$ python -q
>>> import numpy as np
>>> from numpy import linalg as LA
>>> np.set_printoptions(suppress=True, linewidth=140)
>>> rnd = lambda a: np.round(a, 2) + 0
>>> M = np.load("w.npy")
>>> M
array([[1., 4., 0.],
       [4., 2., 4.],
       [0., 4., 1.]])
>>> np.all(LA.eigvalsh(M) > 0)
np.False_
>>> [round(float(LA.det(M[:i, :i])), 2) + 0 for i in range(1, 4)]
[1.0, -14.0, -30.0]
>>> rng = np.random.default_rng(83)
>>> lab = rng.permutation(3)
>>> lab
array([0, 1, 2])
>>> A2 = M[lab][:, lab]
>>> np.trace(A2)
np.float64(4.0)
>>> A2
array([[1., 4., 0.],
       [4., 2., 4.],
       [0., 4., 1.]])
>>> rnd(np.sort(np.abs(LA.eigvals(A2))))
array([1.  , 4.18, 7.18])
>>> np.diag(A2)
array([1., 2., 1.])
>>> rnd(LA.det(A2)), rnd(LA.det(M[lab]))
(np.float64(-30.0), np.float64(-30.0))
>>> ev, vecs = LA.eigh(A2)
>>> np.unique(ev.round(6) + 0, return_counts=True)[1]
array([1, 1, 1])
>>> rnd(LA.svd(A2, compute_uv=False))
array([7.18, 4.18, 1.  ])
>>> rnd(ev)
array([-4.18,  1.  ,  7.18])
>>> rnd(np.abs(vecs[:, -1]))
array([0.48, 0.74, 0.48])
>>> np.abs(vecs[:, -1]).round(6).argmax()
np.int64(1)
>>> rnd(ev.sum()), np.trace(A2)
(np.float64(4.0), np.float64(4.0))
>>> mat = np.loadtxt("data.csv", delimiter=",")
>>> mat
array([[4., 4., 4.],
       [4., 4., 4.],
       [4., 4., 4.]])
>>> vec = np.array([-1, 4, 3])
>>> mat * vec
array([[-4., 16., 12.],
       [-4., 16., 12.],
       [-4., 16., 12.]])
>>> mat @ vec
array([24., 24., 24.])
>>> mat @ np.eye(3)[1]
array([4., 4., 4.])
>>> mat @ (2 * vec)
array([48., 48., 48.])
>>> LA.norm(mat @ vec) <= LA.norm(mat, 2) * LA.norm(vec) + 1e-9
np.True_
>>> (mat * vec).sum(axis=1)
array([24., 24., 24.])
>>> np.sign((mat @ vec).round(6))
array([1., 1., 1.])
>>> ev, vecs = LA.eigh(mat)
>>> vec = np.array([0, 0, 1])
>>> (np.sign(vecs[:, -1].round(6)) == np.sign(vecs[0, -1].round(6))).astype(int)
array([1, 1, 1])
>>> vec @ mat @ vec
np.float64(4.0)
>>> vec @ mat @ vec / (vec @ vec), rnd(ev[0]), rnd(ev[-1])
(np.float64(4.0), np.float64(0.0), np.float64(12.0))
>>> (mat - mat.T) / 2
array([[0., 0., 0.],
       [0., 0., 0.],
       [0., 0., 0.]])
>>> mat @ mat
array([[48., 48., 48.],
       [48., 48., 48.],
       [48., 48., 48.]])
>>> np.allclose(mat @ mat.T, mat.T @ mat)
True
>>> np.trace(mat)
np.float64(12.0)
>>> K = np.load("m.npy")
>>> rnd(K)
array([[ 0.75,  4.91,  0.57],
       [-2.79,  3.82, -1.63],
       [ 2.01, -4.44,  1.14],
       [ 3.71, -2.5 ,  2.23],
       [ 2.14,  4.29,  1.42],
       [ 3.73,  2.37,  2.35],
       [-4.16, -1.03, -2.58],
       [ 2.23, -4.29,  1.28],
       [-3.84, -2.1 , -2.41],
       [ 1.88,  4.46,  1.26],
       [ 1.86, -4.52,  1.04],
       [-4.12,  1.34, -2.5 ],
       [-1.98, -4.39, -1.32],
       [ 4.24,  0.42,  2.62],
       [-1.19, -4.78, -0.84],
       [ 3.2 , -3.34,  1.89],
       [ 2.3 , -4.24,  1.32],
       [-4.25, -0.22, -2.62]])
>>> P = np.triu(np.array([[0, 1, 0], [2, 1, 2], [2, 0, 2]]), 1) + np.eye(3)
>>> A2 = P @ M @ LA.inv(P)
>>> P @ M - M @ P
array([[ 4.,  1., -4.],
       [ 0.,  4., -2.],
       [ 0.,  0., -8.]])
>>> A2
array([[ 5.,  1.,  2.],
       [ 4.,  6., -6.],
       [ 0.,  4., -7.]])
>>> rnd(np.poly(A2))
array([  1.,  -4., -27.,  30.])
>>> def softmax(z):
...     e = np.exp(z - z.max(axis=-1, keepdims=True))
...     return e / e.sum(axis=-1, keepdims=True)
... 
>>> rnd(softmax(10 * A2[1]))
array([0., 1., 0.])
>>> rnd(softmax(A2[1] + -1))
array([0.12, 0.88, 0.  ])
>>> rnd(softmax(A2[1]))
array([0.12, 0.88, 0.  ])
>>> S = A2 @ A2.T / np.sqrt(3)
>>> rnd(softmax(S))
array([[1.  , 0.  , 0.  ],
       [0.  , 1.  , 0.  ],
       [0.  , 0.64, 0.36]])
>>> rnd(softmax(S + np.triu(np.full(S.shape, -np.inf), 1)))
array([[1.  , 0.  , 0.  ],
       [0.  , 1.  , 0.  ],
       [0.  , 0.64, 0.36]])
>>> rnd(softmax(S)[1] @ A2)
array([ 4.,  6., -6.])
>>> A2 = np.array([[-6, -5, -2], [9, 1, 5], [6, -1, -9]])
>>> rnd(np.einsum("ij,ij->i", K, K))
array([25., 25., 25., 25., 25., 25., 25., 25., 25., 25., 25., 25., 25., 25., 25., 25., 25., 25.])
>>> rnd(np.einsum("ij->j", K))
array([  5.73, -14.26,   3.2 ])
>>> U, s, Vh = LA.svd(K)
>>> rnd(s)
array([15.42, 14.56,  0.  ])
>>> np.argmax(s[:-1] / (s[1:] + 1e-6)) + 1
np.int64(2)
>>> A2 = U[:, :2] @ np.diag(s[:2]) @ Vh[:2]
>>> rnd(LA.norm(K - A2, 2)), rnd(s[2])
(np.float64(0.0), np.float64(0.0))
>>> LA.matrix_rank(A2)
np.int64(2)
>>> LA.matrix_rank(K, rtol=0.05)
np.int64(2)
>>> rnd(LA.norm(K - A2) / LA.norm(K))
np.float64(0.0)
>>> X = np.array([[0, 0, 0], [0, 0, 0], [0, 0, 0], [0, -4, 0]])
>>> # row 3 is much longer than the rest
>>> U, s, Vh = LA.svd(X)
>>> vecs = Vh[:(s > 1e-8).sum()]
>>> vec = X[3] + 3 * X[1] + rng.integers(2) * np.eye(3)[1]
>>> vec
array([ 0., -3.,  0.])
>>> vecs.T @ vecs
array([[0., 0., 0.],
       [0., 1., 0.],
       [0., 0., 0.]])
>>> LA.matrix_rank(np.vstack([X, vec]))
np.int64(1)
>>> rnd(np.trace(LA.pinv(X) @ X))
np.float64(1.0)
>>> np.abs(np.diag(LA.qr(X)[1])) > 1e-9
array([False,  True, False])
>>> np.allclose(X[:-1].T @ LA.lstsq(X[:-1].T, X[-1])[0], X[-1])
False
>>> LA.lstsq(X[:-1].T, X[-1])[2]
np.int32(0)
>>> rnd(X @ LA.pinv(X) @ X)
array([[ 0.,  0.,  0.],
       [ 0.,  0.,  0.],
       [ 0.,  0.,  0.],
       [ 0., -4.,  0.]])
>>> theta = np.radians(45)
>>> R = np.eye(3)
>>> R[1, 1] = R[2, 2] = np.cos(theta)
>>> R[1, 2], R[2, 1] = -np.sin(theta), np.sin(theta)
>>> rnd(R)
array([[ 1.  ,  0.  ,  0.  ],
       [ 0.  ,  0.71, -0.71],
       [ 0.  ,  0.71,  0.71]])
>>> A2 = X @ R.T
>>> np.allclose(LA.norm(X, axis=1), LA.norm(A2, axis=1))
True
>>> np.allclose(R @ R.T, R.T @ R)
True
>>> rnd((R - R.T) / 2)
array([[ 0.  ,  0.  ,  0.  ],
       [ 0.  ,  0.  , -0.71],
       [ 0.  ,  0.71,  0.  ]])
>>> rnd(np.trace(R))
np.float64(2.41)
>>> rnd(R @ R)
array([[ 1.,  0.,  0.],
       [ 0.,  0., -1.],
       [ 0.,  1.,  0.]])
>>> Z = np.sign(np.array([[-1, -2, 3, 0], [2, 0, -3, -3], [-3, 3, 1, -2], [0, 3, 3, 2]]))
>>> A2 = (np.tril(Z, -1) + np.eye(4)) @ (np.triu(Z, 1) + np.eye(4))
>>> ev = np.array([1, 2, 4, 5])
>>> data = np.rint(A2 * ev @ LA.inv(A2)) + 0
>>> data
array([[ 5., -3.,  1.,  1.],
       [ 4.,  1.,  4., -4.],
       [ 3.,  3.,  7., -7.],
       [ 3.,  0.,  3., -1.]])
>>> rnd(LA.norm(M[1] - M[0]))
np.float64(5.39)
>>> rnd(LA.norm(M, 2))
np.float64(7.18)
>>> rnd(LA.norm(M, axis=0))
array([4.12, 6.  , 4.12])
>>> A2 = LA.inv(data)
>>> (np.abs(A2) > 1e-9).astype(int)
array([[1, 1, 1, 1],
       [1, 1, 1, 1],
       [1, 1, 1, 1],
       [1, 0, 1, 1]])
>>> np.allclose(A2, data.T)
False
>>> rnd(LA.det(data) * LA.det(A2))
np.float64(1.0)
>>> rnd(LA.slogdet(data)[0])
np.float64(1.0)
>>> rnd(data @ A2)
array([[1., 0., 0., 0.],
       [0., 1., 0., 0.],
       [0., 0., 1., 0.],
       [0., 0., 0., 1.]])
>>> O, vecs = LA.qr(data[:, :3])[0], LA.qr(data[:, 3:])[0]
>>> s = LA.svd(O.T @ vecs, compute_uv=False)
>>> rnd(s)
array([0.99])
>>> lab = rng.permutation(4)
>>> A2 = data[:, lab] * rng.choice([-1, 1], 4)
>>> A2
array([[-1., -1., -5.,  3.],
       [ 4., -4., -4., -1.],
       [ 7., -7., -3., -3.],
       [ 1., -3., -3., -0.]])
>>> U, _, Vh = LA.svd(data.T @ A2)
>>> rnd(LA.lstsq(data, A2)[0])
array([[ 0.,  0., -1.,  0.],
       [ 0.,  0.,  0., -1.],
       [ 0., -1.,  0.,  0.],
       [-1.,  0.,  0.,  0.]])
>>> lab
array([3, 2, 0, 1])
>>> rnd(U @ Vh)
array([[ 0.,  0., -1.,  0.],
       [ 0.,  0.,  0., -1.],
       [ 0., -1.,  0.,  0.],
       [-1.,  0.,  0.,  0.]])
>>> feats = np.load("a.npy")
>>> feats
array([[0.62, 0.38, 0.  ],
       [0.22, 0.67, 0.11],
       [0.14, 0.  , 0.86]])
>>> W = np.array([[4, 4, -4, 2, 6, 3], [3, -3, 6, 7, -8, 3], [-5, 5, -7, -3, 6, 7]])
>>> coef = np.array([0, 1, 1, 0, 2, 3])
>>> hid = np.maximum(feats @ W + coef, 0)
>>> rnd((hid > 0).mean(axis=0))
array([0.67, 1.  , 0.67, 0.67, 0.67, 1.  ])
>>> rnd(hid)
array([[3.62, 2.34, 0.8 , 3.9 , 2.68, 6.  ],
       [2.34, 0.42, 3.37, 4.8 , 0.  , 6.44],
       [0.  , 5.86, 0.  , 0.  , 8.  , 9.44]])
>>> (hid > 0).astype(int)
array([[1, 1, 1, 1, 1, 1],
       [1, 1, 1, 1, 0, 1],
       [0, 1, 0, 0, 1, 1]])
>>> Z = np.array([[3, -2, 3],
...     [-1, -3, -3],
...     [-1, -3, 3],
...     [-1, 3, -2],
...     [2, -3, 1],
...     [2, 2, -3]])
>>> rnd(hid @ Z)
array([[ 21.18,  -1.  , -16.88],
       [ 11.31,  11.23, -13.05],
       [ 29.02, -22.7 , -37.9 ]])
>>> W @ Z
array([[ 28, -14, -19],
       [-11,  36,   5],
       [ 16,   3, -60]])
>>> rnd(LA.eigvals(feats).sum().real)
np.float64(2.15)
>>> rnd(np.einsum("ij,ji->", feats, feats))
np.float64(1.74)
>>> np.einsum("ii->", feats)
np.float64(2.15)
>>> rnd(np.poly(feats))
array([ 1.  , -2.15,  1.44, -0.29])
>>> r0 = np.array([-3, 2])
>>> rnd(np.correlate(feats[2], feats[1], "full"))
array([0.02, 0.09, 0.13, 0.58, 0.19])
>>> rnd(np.polyval(r0, feats[2]))
array([ 1.58,  2.  , -0.58])
>>> A2 = feats / np.sqrt((feats ** 2).mean(axis=1, keepdims=True))
>>> rnd(A2[0])
array([1.48, 0.91, 0.  ])
>>> rnd(feats - feats.mean(axis=1, keepdims=True))
array([[ 0.29,  0.05, -0.33],
       [-0.11,  0.34, -0.22],
       [-0.19, -0.33,  0.53]])
>>> vec = np.array([0, -3, -1])
>>> rhs = feats @ vec
>>> rnd(rhs)
array([-1.14, -2.12, -0.86])
>>> rnd(LA.solve(feats, feats[:, 0]))
array([1., 0., 0.])
>>> rnd(LA.solve(feats.T, feats[1]))
array([0., 1., 0.])
>>> rnd(LA.solve(feats, 4 * rhs))
array([  0., -12.,  -4.])
>>> E = np.array([[-2.93, -3.41, -2.19],
...     [0.06, -5.0, 0.02],
...     [4.22, 2.67, 0.21],
...     [1.39, -1.93, -4.4],
...     [-4.83, -0.4, 1.23],
...     [3.35, 1.9, -3.18],
...     [-3.38, -2.74, 2.47],
...     [3.55, -1.59, -3.14],
...     [4.57, 1.73, 1.08],
...     [-3.72, -2.08, 2.62],
...     [-0.05, 4.6, 1.96],
...     [0.1, 4.9, 0.97],
...     [-0.24, -4.83, -1.25],
...     [2.01, 4.47, 0.98]])
>>> U, s, Vh = LA.svd(E, full_matrices=False)
>>> rnd(np.sqrt((s ** 2).sum())), rnd(LA.norm(E))
(np.float64(18.71), np.float64(18.71))
>>> U.shape, s.shape, Vh.shape
((14, 3), (3,), (3, 3))
>>> rnd(Vh @ Vh.T)
array([[1., 0., 0.],
       [0., 1., 0.],
       [0., 0., 1.]])
